$ python3 -q
>>> import numpy as np
>>> import numpy.linalg as la
>>> np.set_printoptions(precision=3, suppress=True, linewidth=160, floatmode="fixed")
>>> F = np.load("block8.npy")
>>> F
array([[-2.000,  1.000,  0.000,  0.000,  0.000,  0.000,  0.000],
       [ 0.000, -2.000,  1.000,  0.000,  0.000,  0.000,  0.000],
       [ 0.000,  0.000, -2.000,  1.000,  0.000,  0.000,  0.000],
       [ 0.000,  0.000,  0.000, -2.000,  1.000,  0.000,  0.000],
       [ 0.000,  0.000,  0.000,  0.000, -2.000,  1.000,  0.000],
       [ 0.000,  0.000,  0.000,  0.000,  0.000, -2.000,  1.000],
       [ 0.000,  0.000,  0.000,  0.000,  0.000,  0.000, -2.000]])
>>> C2 = F.T @ F
>>> np.diag(C2)
array([4.000, 5.000, 5.000, 5.000, 5.000, 5.000, 5.000])
>>> np.trace(C2), (F ** 2).sum()
(np.float64(34.0), np.float64(34.0))
>>> (F @ F.T).shape
(7, 7)
>>> Y = F / la.norm(F, axis=1, keepdims=True)
>>> C2 = Y @ Y.T
>>> (C2 - 2 * np.eye(7)).round(6).argmax(axis=1)
array([2, 3, 0, 0, 0, 0, 0])
>>> np.argwhere(np.triu(np.abs(C2) > 0.95, 1))
array([], shape=(0, 2), dtype=int64)
>>> data = np.loadtxt("arr.csv", delimiter=",")
>>> data
array([[ -3.967,  -5.795,  -5.375,   6.301,  -1.732,   2.046,   2.530,  -6.928,   3.263,  -4.154,  -4.306,  -7.645],
       [-10.656,  -6.377,   0.011,   5.601,  -8.014,   1.536,   1.018,  -6.761,   4.020,  -8.549,  -4.820, -11.783],
       [ -4.095,  -5.007,  -5.007,   6.524,  -0.178,   2.163,   2.370,  -6.738,   1.676,  -3.294,  -4.372,  -8.629],
       [  2.068, -10.089, -11.642,   4.993,  -6.356,   2.331,   4.145,  -7.794,  12.763,  -5.638,  -2.676,   2.634],
       [-11.310,  -3.248,   3.347,   4.605,  -5.261,   0.916,  -0.142,  -4.670,  -0.547,  -6.599,  -4.376, -13.246],
       [  4.123, -18.289, -23.948,  12.205,  -6.267,   5.362,   8.669, -16.454,  20.354,  -8.370,  -6.562,   0.590],
       [ -7.765,   6.747,  17.498,  -9.312,  -9.233,  -3.917,  -6.158,   9.449,  -3.902,  -2.578,   4.040,   1.362],
       [  6.832,  10.552,   4.736,  -4.814,  13.208,  -1.825,  -2.398,   7.967, -12.349,  10.857,   3.958,   4.193],
       [ -6.415, -10.284,  -7.989,   8.644,  -6.550,   2.998,   3.654, -10.500,   8.493,  -8.425,  -6.074,  -9.369],
       [  9.759,   3.062,   1.415,  -9.103,  -3.152,  -2.459,  -1.763,   7.750,   5.016,   3.263,   6.508,  18.450],
       [-16.629,   9.431,  15.766,   3.875,   9.665,  -0.548,  -3.906,   1.415, -22.586,   2.056,  -4.247, -26.576],
       [  4.123,  -3.421, -14.684,  11.822,  16.098,   4.245,   5.744,  -9.780,  -5.112,   5.281,  -5.849, -10.532],
       [  8.357,  -3.733, -15.833,   8.825,  13.764,   3.642,   5.635,  -7.876,  -1.078,   5.568,  -3.738,  -2.778],
       [ 16.535,  -0.763, -11.273,  -2.819,   5.348,   0.263,   2.580,   1.612,   6.558,   6.550,   4.046,  18.307],
       [  1.690,  -7.848, -17.419,  14.221,  11.300,   5.082,   6.865, -13.397,   0.138,   0.914,  -7.720, -12.386],
       [  9.972, -11.177, -17.717,   4.002,  -4.354,   2.800,   5.619,  -7.589,  16.893,  -3.000,  -0.962,  11.379],
       [ -0.933,  -9.731, -11.940,   8.641,  -2.075,   3.330,   4.718, -10.244,   8.346,  -4.928,  -5.193,  -5.273],
       [  9.255,  -7.208, -14.107,   3.188,  -0.207,   2.122,   4.347,  -5.282,  10.881,  -0.171,  -0.470,   8.982],
       [-12.104,   4.212,  13.708,  -2.195,  -4.946,  -1.756,  -4.105,   3.350,  -7.081,  -3.584,  -0.494, -10.195],
       [  8.842,  -3.176, -12.122,   4.152,   7.213,   2.180,   3.899,  -4.299,   2.979,   3.772,  -1.054,   4.045],
       [ -9.304,   2.655,   8.387,   0.689,  -0.759,  -0.600,  -2.211,   0.790,  -6.760,  -1.865,  -1.661, -10.866],
       [ 12.058,   4.741,  -2.366,  -5.395,   6.833,  -1.272,  -0.335,   5.833,  -1.212,   7.961,   4.846,  13.802],
       [ -2.259,  -9.787,  -8.823,   6.030,  -7.253,   2.405,   3.584,  -8.365,  10.749,  -7.210,  -3.736,  -2.672],
       [ -1.227,   7.319,  13.711, -10.617,  -6.245,  -3.899,  -5.390,  10.617,  -2.518,   0.599,   5.804,   8.241],
       [  6.694, -11.861, -15.277,   3.566,  -8.402,   2.475,   4.855,  -7.572,  18.057,  -5.626,  -1.253,   9.787],
       [ 11.366,   1.364, -10.928,   3.547,  15.365,   1.766,   3.440,  -1.980,  -4.246,   9.159,  -0.199,   3.196],
       [  2.167,  -1.011,  -0.286,  -2.606,  -4.295,  -0.535,  -0.263,   1.400,   4.666,  -1.236,   1.773,   6.222],
       [ -4.134,   3.891,   6.452,  -1.040,   1.741,  -0.938,  -2.120,   2.559,  -6.554,   1.012,   0.144,  -4.908],
       [ -6.194,  18.435,  23.799,  -9.891,   9.116,  -4.806,  -8.298,  14.985, -23.339,   8.811,   5.045,  -5.768],
       [ -5.957,  -6.297,  -5.850,   8.425,  -0.432,   2.613,   2.965,  -8.704,   1.966,  -4.655,  -5.669, -11.777],
       [ -1.910,   3.345,  13.129, -12.351, -15.672,  -4.182,  -5.426,  10.153,   5.970,  -4.371,   6.511,  13.238],
       [  6.380, -11.123, -13.257,   1.832, -10.089,   1.834,   4.052,  -6.136,  18.323,  -5.931,  -0.357,  11.362],
       [ -1.309,   4.452,   7.199,  -4.477,  -0.918,  -1.767,  -2.666,   5.113,  -3.519,   1.267,   2.411,   1.830],
       [ -2.932, -12.855, -10.560,   6.328, -11.957,   2.656,   4.021, -10.074,  15.674, -10.173,  -4.357,  -1.172],
       [ -6.349,  13.099,  19.356,  -8.223,   3.294,  -3.891,  -6.758,  11.376, -15.733,   4.562,   3.809,  -4.042],
       [  7.019,  -5.128,  -4.997,  -4.576, -10.814,  -0.698,   0.782,   0.911,  14.614,  -3.543,   3.432,  16.363],
       [-13.908,   0.761,   6.760,   6.051,   1.775,   0.809,  -0.920,  -4.002,  -9.414,  -3.510,  -5.408, -20.749],
       [  8.654,  -6.701,  -8.875,  -2.444,  -8.561,   0.295,   2.207,  -1.198,  15.188,  -3.008,   2.391,  15.880],
       [  6.186,   1.183,  -1.826,  -2.976,   1.224,  -0.654,  -0.063,   2.583,   1.779,   2.774,   2.630,   8.404],
       [-13.627,  -2.394,   5.075,   5.306,  -4.261,   0.906,  -0.502,  -4.730,  -3.128,  -6.680,  -4.977, -16.736],
       [ 17.593,  -2.521, -10.426,  -6.312,  -2.290,  -0.678,   2.002,   3.273,  13.243,   3.605,   5.957,  25.335],
       [-13.798,   9.859,  16.423,   0.370,   7.054,  -1.534,  -4.531,   4.042, -19.732,   2.225,  -1.997, -19.867],
       [  5.013,  -4.447, -13.228,   8.435,   9.917,   3.324,   4.881,  -7.944,   0.158,   3.031,  -3.989,  -4.358],
       [  6.449,  -4.087,  -9.519,   2.530,   2.009,   1.503,   3.044,  -3.466,   5.537,   0.984,  -0.572,   5.009],
       [ -2.335,  -1.948,  -4.615,   6.827,   6.264,   2.070,   2.331,  -5.552,  -3.732,   0.617,  -4.040,  -9.883],
       [ -5.488,   4.717,   8.349,  -1.610,   1.406,  -1.179,  -2.616,   3.198,  -7.629,   0.810,   0.217,  -6.040],
       [ -8.686,  11.946,  14.936,  -1.226,  11.148,  -1.668,  -4.578,   6.045, -20.959,   6.020,  -0.325, -15.086],
       [  9.291,   9.670,   1.334,  -3.708,  15.417,  -1.241,  -1.178,   6.707, -11.823,  12.002,   3.715,   5.187],
       [-10.133,  11.844,  18.116,  -3.770,   5.919,  -2.718,  -5.606,   7.754, -18.467,   3.796,   0.975, -12.394]])
>>> Y = np.c_[data[:, :7] @ np.array([[-6, -3, 7, 7, 6, -3, -4],
...     [6, -5, 0, 4, -2, 3, -5],
...     [-9, -8, 8, 9, 2, 4, 8],
...     [-4, 4, 6, -2, 4, -6, -1],
...     [1, -6, 2, -4, 9, -9, -7],
...     [6, -7, 4, 5, 6, -8, 1],
...     [0, 0, 6, -3, -3, -5, 2]]), np.array([1, -2, 2, 3, 3, -3, 2, 3, -2, 2, 3, -1, 2, 0, 1, 3, -2, 2, 3, -2, -2, 1, 3, 0, -2, 1, -1, -1, 3, -1, 2, 0, 1, 0, 0, 3, 2, -1, 3, -2, 2, -3, 0, 0, 0, -1, 1, 3, 0])]
>>> Y
array([[  22.747,  105.150,  -13.063, -102.358,   -8.660,  -78.220,   14.772,    1.000],
       [   4.373,  123.501,  -44.674,  -74.521,  -94.720,   34.023,  128.666,   -2.000],
       [  26.295,   89.399,   -7.061, -102.387,    5.792,  -89.460,    2.984,    2.000],
       [  19.494,  179.168,  -27.220, -116.000,  -26.379,  -95.166,   -0.843,    3.000],
       [   0.064,   66.968,  -32.474,  -45.199,  -77.677,   50.675,  121.110,    3.000],
       [  58.145,  319.548,  -28.565, -258.366,   12.002, -266.096,  -62.267,   -3.000],
       [ -65.897, -104.855,  -41.325,  184.560, -150.461,  314.623,  195.019,    2.000],
       [   1.210, -196.873,   61.556,   87.521,  125.220,  -33.294, -136.463,    3.000],
       [  25.549,  187.467,  -36.137, -145.002,  -51.248,  -78.731,   60.680,   -2.000],
       [ -34.411,  -56.194,   -1.703,  117.104,  -18.985,   97.042,  -17.844,    2.000],
       [   5.343, -162.050,   26.677,   25.783,   23.811,   54.923,   65.599,    3.000],
       [  81.172,   43.193,   65.961, -201.022,  202.620, -359.862, -225.634,   -1.000],
       [  70.273,   47.480,   60.691, -170.331,  190.065, -333.739, -231.688,    2.000],
       [  15.871,   -0.811,   35.875,  -10.943,  108.884, -143.208, -181.703,    0.000],
       [  84.451,  127.032,   41.922, -245.160,  159.479, -360.297, -181.381,    1.000],
       [  28.997,  190.237,  -11.714, -127.802,   23.517, -169.636,  -85.225,    3.000],
       [  38.013,  170.678,  -12.727, -159.401,   11.699, -157.555,  -24.483,   -2.000],
       [  27.958,  120.271,    5.213,  -98.989,   52.312, -161.793, -104.759,    2.000],
       [ -32.178,  -61.224,  -29.780,   83.201, -105.147,  196.037,  163.871,    3.000],
       [  40.675,   44.400,   36.370,  -97.861,  118.068, -211.306, -161.129,   -2.000],
       [ -10.844,  -40.949,  -11.082,   26.266,  -45.402,   87.977,   90.639,   -2.000],
       [  -1.827,  -94.625,   39.676,   60.179,   91.424,  -48.691, -135.243,    1.000],
       [  17.296,  177.099,  -33.599, -116.143,  -49.105,  -65.939,   41.701,    3.000],
       [ -59.294, -120.307,  -23.029,  186.975, -100.475,  258.531,  117.654,    0.000],
       [  18.347,  208.790,  -31.736, -113.793,  -27.737, -106.626,  -22.254,   -2.000],
       [  50.113,  -43.858,   71.854,  -83.378,  196.361, -264.613, -242.164,    1.000],
       [ -13.575,   19.933,  -15.063,   29.057,  -37.048,   49.208,   25.709,   -1.000],
       [  -9.645,  -66.709,    3.448,   41.480,   -7.441,   58.558,   32.372,   -1.000],
       [ -46.573, -324.603,   36.908,  228.755,   12.102,  226.323,   47.670,    3.000],
       [  32.156,  114.157,  -10.571, -130.489,    1.747, -106.811,   11.655,   -1.000],
       [ -77.991,  -42.125,  -63.072,  200.929, -191.158,  344.021,  202.968,    2.000],
       [   7.882,  197.555,  -38.934,  -85.439,  -50.613,  -60.660,    2.768,    0.000],
       [ -23.837,  -75.956,   -3.333,   85.225,  -31.134,  108.669,   44.372,    1.000],
       [  14.169,  236.013,  -56.200, -130.595,  -91.430,  -43.717,   79.592,    0.000],
       [ -44.676, -226.715,   11.543,  186.246,  -31.898,  220.378,   82.507,    0.000],
       [ -24.607,   96.025,  -38.027,   30.220,  -79.788,   70.027,   38.728,    3.000],
       [   9.599,   -8.270,   -5.704,  -45.869,  -23.657,   16.894,   86.400,    2.000],
       [  -9.270,  118.068,  -27.786,  -12.115,  -44.100,   -3.247,   -5.031,   -1.000],
       [  -4.380,  -24.535,   10.292,   29.575,   26.475,   -9.926,  -51.639,    3.000],
       [   1.674,   52.699,  -30.863,  -46.822,  -77.007,   55.774,  131.501,   -2.000],
       [  -7.960,   36.472,    6.591,   31.621,   33.816,  -48.150, -115.507,    2.000],
       [  -9.495, -169.391,   17.804,   67.624,   -0.305,  105.884,   76.937,   -3.000],
       [  58.413,   63.990,   42.293, -156.310,  140.810, -272.152, -168.409,    0.000],
       [  23.362,   64.785,   12.465,  -71.589,   55.917, -130.189,  -90.515,    0.000],
       [  35.233,   28.899,   22.491, -101.025,   69.767, -142.852,  -61.783,    0.000],
       [ -13.139,  -80.536,    1.116,   55.142,  -18.676,   83.529,   50.516,   -1.000],
       [  -4.588, -213.276,   39.486,   84.660,   53.018,   64.898,    6.868,    1.000],
       [  13.071, -185.542,   72.263,   58.800,  159.083,  -94.214, -182.650,    3.000],
       [ -26.491, -205.317,   18.707,  126.581,   -9.553,  157.518,   74.647,    0.000]])
>>> np.round(la.lstsq(data, Y[:, 0])[0], 3) + 0
array([-6.000,  6.000, -9.000, -4.000,  1.000,  6.000,  0.000,  0.000,  0.000,  0.000,  0.000,  0.000])
